>>> import numpy as np
>>> np.set_printoptions(precision=3, suppress=True, linewidth=200, floatmode="fixed")
>>> m1 = np.loadtxt("sample6.csv", delimiter=",")
>>> print(m1)
[[-0.377 -0.420 -0.127 -0.816 -0.003]
 [-0.519 -0.268 -0.570  0.468 -0.340]
 [-0.141  0.830 -0.443 -0.292 -0.097]
 [ 0.754 -0.238 -0.539 -0.141 -0.253]
 [ 0.000 -0.080 -0.415  0.102  0.901]]
>>> # columns are unit length and at right angles
>>> vec = np.array([1, -4, 4, 2, -1])
>>> 5 - np.linalg.matrix_rank(m1 - np.eye(5), tol=1e-8)
np.int64(1)
>>> np.abs(np.linalg.eigvals(m1))
array([1.000, 1.000, 1.000, 1.000, 1.000])
>>> np.round(np.linalg.norm(vec), 3), round(float(np.linalg.norm(m1 @ vec)), 3)
(np.float64(6.164), 6.164)
>>> M2 = np.linalg.inv(m1)
>>> M2.round(3) + 0
array([[-0.377, -0.519, -0.141,  0.754,  0.000],
       [-0.420, -0.268,  0.830, -0.238, -0.080],
       [-0.127, -0.570, -0.443, -0.539, -0.415],
       [-0.816,  0.468, -0.292, -0.141,  0.102],
       [-0.003, -0.340, -0.097, -0.253,  0.901]])
>>> round(np.linalg.cond(m1), 3)
np.float64(1.0)
>>> print(round(float(np.linalg.slogdet(m1)[0]), 3))
1.0
>>> np.allclose(M2, m1.T)
True
>>> print(np.round(m1 @ M2, 3) + 0)
[[1.000 0.000 0.000 0.000 0.000]
 [0.000 1.000 0.000 0.000 0.000]
 [0.000 0.000 1.000 0.000 0.000]
 [0.000 0.000 0.000 1.000 0.000]
 [0.000 0.000 0.000 0.000 1.000]]
>>> np.round(np.linalg.det(m1) * M2, 3) + 0
array([[-0.377, -0.519, -0.141,  0.754,  0.000],
       [-0.420, -0.268,  0.830, -0.238, -0.080],
       [-0.127, -0.570, -0.443, -0.539, -0.415],
       [-0.816,  0.468, -0.292, -0.141,  0.102],
       [-0.003, -0.340, -0.097, -0.253,  0.901]])
>>> (m1 + m1.T) / 2
array([[-0.377, -0.469, -0.134, -0.031, -0.002],
       [-0.469, -0.268,  0.130,  0.115, -0.210],
       [-0.134,  0.130, -0.443, -0.416, -0.256],
       [-0.031,  0.115, -0.416, -0.141, -0.076],
       [-0.002, -0.210, -0.256, -0.076,  0.901]])
>>> m1.inv()
Traceback (most recent call last):
  File "<python-input-17>", line 1, in <module>
    m1.inv()
    ^^^^^^
AttributeError: 'numpy.ndarray' object has no attribute 'inv'
>>> round(np.trace(m1), 3)
np.float64(-0.328)
>>> np.allclose(m1, m1.T)
False
>>> assert m1 == m1.T
Traceback (most recent call last):
  File "<python-input-20>", line 1, in <module>
    assert m1 == m1.T
           ^^^^^^^^^^
ValueError: The truth value of an array with more than one element is ambiguous. Use a.any() or a.all()
>>> round(np.abs(np.linalg.eigvals(m1)).max(), 3)
np.float64(1.0)
>>> (m1 - m1.T) / 2
array([[ 0.000,  0.049,  0.007, -0.785, -0.002],
       [-0.049,  0.000, -0.700,  0.353, -0.130],
       [-0.007,  0.700,  0.000,  0.123,  0.159],
       [ 0.785, -0.353, -0.123,  0.000, -0.178],
       [ 0.002,  0.130, -0.159,  0.178,  0.000]])
>>> proj = np.triu(np.array([[2, 4, 1, -2, -4],
...     [0, -4, -1, 4, 3],
...     [2, -5, 4, -2, 1],
...     [4, -1, 1, 4, 0],
...     [-4, 2, 3, -4, -3]]), 1) + np.eye(5)
>>> M2 = proj @ m1 @ np.linalg.inv(proj)
>>> np.linalg.matrix_rank(M2)
np.int64(5)
>>> np.poly(M2)
array([ 1.000,  0.328,  0.199, -0.199, -0.328, -1.000])
>>> round(np.trace(M2), 3), np.round(np.trace(m1), 3)
(np.float64(-0.328), np.float64(-0.328))
>>> round(np.linalg.det(M2), 3)
np.float64(1.0)
>>> feats = np.load("data.npy")
>>> feats
array([[0, 0, 1, 0, 0],
       [0, 1, 0, 0, 0],
       [0, 0, 0, 0, 1],
       [0, 0, 0, 1, 0],
       [1, 0, 0, 0, 0]])
>>> # rows sum to 1
>>> rng = np.random.default_rng(55726)
>>> z = rng.permutation(5)
>>> z
array([4, 1, 3, 2, 0])
>>> M2 = feats[z][:, z]
>>> print(M2)
[[0 0 0 0 1]
 [0 1 0 0 0]
 [0 0 1 0 0]
 [1 0 0 0 0]
 [0 0 0 1 0]]
>>> np.allclose(M2, feats)
False
>>> print(np.sort(np.abs(np.linalg.eigvals(M2))))
[1.000 1.000 1.000 1.000 1.000]
>>> np.round(np.linalg.det(M2), 3), np.round(np.linalg.det(feats[z]), 3)
(np.float64(1.0), np.float64(1.0))
>>> print(np.trace(M2))
2
